$ python3 -q
>>> import numpy as np
>>> import numpy.linalg as la
>>> np.set_printoptions(suppress=True, linewidth=200)
>>> def tidy(a):
...     return np.round(a, 1) + 0
... 
>>> X = np.load("mat.npy")
>>> X
array([[-3, -2, -1,  1],
       [ 3,  2,  2, -2],
       [ 0,  3, -3, -3],
       [ 3,  0, -1, -2],
       [ 0,  3, -3, -3],
       [-3,  3, -3,  0],
       [-3,  0, -1, -1]])
>>> x = np.array([3, 4, 7, 1])
>>> target = X @ x
>>> target
array([-23,  29, -12,   0, -12, -18, -17])
>>> try:
...     la.solve(X, target)
... except la.LinAlgError as e:
...     print(repr(e))
... 
LinAlgError('Last 2 dimensions of the array must be square')
>>> rng = np.random.default_rng(66)
>>> target = target + 0.1 * rng.normal(size=7)
>>> tidy(target)
array([-22.9,  28.9, -12. ,  -0.1, -12.1, -18.2, -16.9])
>>> c, *_ = la.lstsq(X, target)
>>> c.round()
array([3., 4., 7., 1.])
>>> [round(float(la.norm(la.solve(X.T @ X + lam * np.eye(4), X.T @ target))), 2) for lam in (0, 1, 10, 100)]
[8.66, 8.05, 5.67, 2.18]
>>> tidy(la.norm(target - X @ c))
np.float64(0.1)
>>> lab = rng.permutation(4)
>>> B = X[:, lab] * rng.choice([-1, 1], 4)
>>> B
array([[-1,  1, -2,  3],
       [ 2, -2,  2, -3],
       [-3, -3,  3,  0],
       [-1, -2,  0, -3],
       [-3, -3,  3,  0],
       [-3,  0,  3,  3],
       [-1, -1,  0,  3]])
>>> U, _, VT = la.svd(X.T @ B)
>>> lab
array([2, 3, 1, 0])
>>> hat = B @ la.solve(B.T @ B, B.T)
>>> tidy(la.eigvalsh(hat))
array([0., 0., 0., 1., 1., 1., 1.])
>>> np.trace(hat)
np.float64(4.0)
>>> X.sum(axis=0)
array([ -3,   9, -10, -10])
>>> X[7]
Traceback (most recent call last):
  File "<python-input-26>", line 1, in <module>
    X[7]
    ~^^^
IndexError: index 7 is out of bounds for axis 0 with size 7
>>> np.zeros(7, 4)
Traceback (most recent call last):
  File "<python-input-27>", line 1, in <module>
    np.zeros(7, 4)
    ~~~~~~~~^^^^^^
TypeError: Cannot interpret '4' as a data type
>>> la.rank(X)
Traceback (most recent call last):
  File "<python-input-28>", line 1, in <module>
    la.rank(X)
    ^^^^^^^
AttributeError: module 'numpy.linalg' has no attribute 'rank'
>>> X.sum(axis=1)
array([-5,  5, -3,  0, -3, -3, -5])
>>> t = np.radians(180)
>>> Rm = np.eye(4)
>>> Rm[0, 0] = Rm[1, 1] = np.cos(t)
>>> Rm[0, 1], Rm[1, 0] = -np.sin(t), np.sin(t)
>>> tidy(Rm)
array([[-1.,  0.,  0.,  0.],
       [ 0., -1.,  0.,  0.],
       [ 0.,  0.,  1.,  0.],
       [ 0.,  0.,  0.,  1.]])
>>> B = X @ Rm.T
>>> tidy(la.det(Rm)), np.trace(Rm)
(np.float64(1.0), np.float64(0.0))
>>> tidy(B)
array([[ 3.,  2., -1.,  1.],
       [-3., -2.,  2., -2.],
       [ 0., -3., -3., -3.],
       [-3.,  0., -1., -2.],
       [ 0., -3., -3., -3.],
       [ 3., -3., -3.,  0.],
       [ 3.,  0., -1., -1.]])
>>> np.abs(B - X).max(axis=0)
array([6., 6., 0., 0.])
>>> A = np.loadtxt("m.csv", delimiter=",")
>>> A
array([[0., 0., 0., 0., 0., 0., 0., 0., 0., 0.],
       [0., 0., 0., 0., 0., 0., 0., 0., 0., 0.],
       [0., 0., 0., 0., 0., 0., 0., 0., 0., 0.],
       [0., 0., 0., 2., 0., 0., 0., 0., 0., 0.],
       [0., 0., 0., 0., 0., 0., 0., 0., 0., 0.],
       [0., 0., 0., 0., 0., 2., 0., 0., 0., 0.],
       [0., 0., 0., 0., 0., 0., 2., 0., 0., 0.],
       [0., 0., 0., 0., 0., 0., 0., 1., 0., 0.],
       [0., 0., 0., 0., 0., 0., 0., 0., 1., 0.],
       [0., 0., 0., 0., 0., 0., 0., 0., 0., 2.]])
>>> x = np.array([2, 3, 1, 1])
>>> target = X @ x
>>> c, lr = np.zeros(4), 1 / la.norm(X, 2) ** 2
>>> for i in range(25):
...     c -= lr * X.T @ (X @ c - target)
...     if i % 5 == 0: print(i, round(la.norm(X @ c - target), 1))
... 
0 8.3
5 4.4
10 2.7
15 1.7
20 1.2
>>> tidy(c)
array([1.9, 2.8, 1.1, 0.7])
>>> la.cond(A) > 100
np.True_
>>> la.matrix_rank(A, rtol=0.1)
np.int64(6)
>>> [round(float(x), 1) for x in la.svd(A, compute_uv=False)[:3]]
[2.0, 2.0, 2.0]
>>> np.argsort(-la.norm(A, axis=0).round(6), kind="stable")[:3]
array([3, 5, 6])
>>> A @ A.T
array([[0., 0., 0., 0., 0., 0., 0., 0., 0., 0.],
       [0., 0., 0., 0., 0., 0., 0., 0., 0., 0.],
       [0., 0., 0., 0., 0., 0., 0., 0., 0., 0.],
       [0., 0., 0., 4., 0., 0., 0., 0., 0., 0.],
       [0., 0., 0., 0., 0., 0., 0., 0., 0., 0.],
       [0., 0., 0., 0., 0., 4., 0., 0., 0., 0.],
       [0., 0., 0., 0., 0., 0., 4., 0., 0., 0.],
       [0., 0., 0., 0., 0., 0., 0., 1., 0., 0.],
       [0., 0., 0., 0., 0., 0., 0., 0., 1., 0.],
       [0., 0., 0., 0., 0., 0., 0., 0., 0., 4.]])
>>> tidy(la.svd(A, compute_uv=False))
array([2., 2., 2., 2., 1., 1., 0., 0., 0., 0.])
>>> mat = np.load("dump.npy")
>>> mat
array([[ 4,  0, -4],
       [ 2,  5,  1],
       [-2, -1,  5]])
>>> mat @ mat
array([[ 24,   4, -36],
       [ 16,  24,   2],
       [-20, -10,  32]])
>>> np.allclose(mat @ mat.T, mat.T @ mat)
False
>>> tidy(np.abs(la.eigvals(mat)).max())
np.float64(7.6)
>>> (mat + mat.T) / 2
array([[ 4.,  1., -3.],
       [ 1.,  5.,  0.],
       [-3.,  0.,  5.]])
>>> F = np.vander(np.arange(6) - 1, 4, increasing=True)
>>> F
array([[ 1, -1,  1, -1],
       [ 1,  0,  0,  0],
       [ 1,  1,  1,  1],
       [ 1,  2,  4,  8],
       [ 1,  3,  9, 27],
       [ 1,  4, 16, 64]])
>>> B = np.c_[F[:, :3] @ np.array([[3, 2, 1], [0, 2, 0], [0, 2, 2]]), np.array([0, -3, -1, 3, -2, -2])]
>>> B
array([[ 3,  2,  3,  0],
       [ 3,  2,  1, -3],
       [ 3,  6,  3, -1],
       [ 3, 14,  9,  3],
       [ 3, 26, 19, -2],
       [ 3, 42, 33, -2]])
>>> la.matrix_rank(np.c_[F, B])
np.int64(5)
>>> tidy(la.lstsq(F, B[:, 0])[0])
array([3., 0., 0., 0.])
>>> W0 = np.load("out7.npy")
>>> W0
array([[ 5, -4, -2,  4, -3, -1, -2,  0, -1],
       [ 5, -5,  1,  3, -2,  4, -5,  4,  2],
       [ 5, -2, -2, -2, -1, -5, -2,  1,  4],
       [ 3,  4,  0, -5,  0,  1, -1,  4,  0],
       [ 5,  4, -5, -2, -1, -4, -5,  0,  1],
       [-2, -1, -4, -2,  4,  5,  0,  2,  3],
       [-2,  0, -1,  5, -1,  4,  1, -3,  4],
       [-2,  5, -4,  4,  0,  2, -1, -4, -1],
       [ 3,  4,  0, -5,  0,  1, -1,  4,  0],
       [ 0, -5,  2, -2,  2, -3,  2, -5, -4],
       [ 1,  5,  5,  1,  5,  5,  4, -2, -2]])
>>> W0.sum(axis=1)
array([ -4,   7,  -4,   6,  -7,   5,   7,  -1,   6, -13,  22])
>>> W0 - W0[0]
array([[ 0,  0,  0,  0,  0,  0,  0,  0,  0],
       [ 0, -1,  3, -1,  1,  5, -3,  4,  3],
       [ 0,  2,  0, -6,  2, -4,  0,  1,  5],
       [-2,  8,  2, -9,  3,  2,  1,  4,  1],
       [ 0,  8, -3, -6,  2, -3, -3,  0,  2],
       [-7,  3, -2, -6,  7,  6,  2,  2,  4],
       [-7,  4,  1,  1,  2,  5,  3, -3,  5],
       [-7,  9, -2,  0,  3,  3,  1, -4,  0],
       [-2,  8,  2, -9,  3,  2,  1,  4,  1],
       [-5, -1,  4, -6,  5, -2,  4, -5, -3],
       [-4,  9,  7, -3,  8,  6,  6, -2, -1]])
>>> W0.sum(axis=0)
array([ 21,   5, -10,  -1,   3,   9, -10,   1,   6])
>>> np.unravel_index(np.abs(W0).argmax(), W0.shape)
(np.int64(0), np.int64(0))
>>> np.count_nonzero(W0)
np.int64(87)
>>> np.diff(W0, axis=0)
array([[ 0, -1,  3, -1,  1,  5, -3,  4,  3],
       [ 0,  3, -3, -5,  1, -9,  3, -3,  2],
       [-2,  6,  2, -3,  1,  6,  1,  3, -4],
       [ 2,  0, -5,  3, -1, -5, -4, -4,  1],
       [-7, -5,  1,  0,  5,  9,  5,  2,  2],
       [ 0,  1,  3,  7, -5, -1,  1, -5,  1],
       [ 0,  5, -3, -1,  1, -2, -2, -1, -5],
       [ 5, -1,  4, -9,  0, -1,  0,  8,  1],
       [-3, -9,  2,  3,  2, -4,  3, -9, -4],
       [ 1, 10,  3,  3,  3,  8,  2,  3,  2]])
>>> la.rank(W0)
Traceback (most recent call last):
  File "<python-input-72>", line 1, in <module>
    la.rank(W0)
    ^^^^^^^
AttributeError: module 'numpy.linalg' has no attribute 'rank'
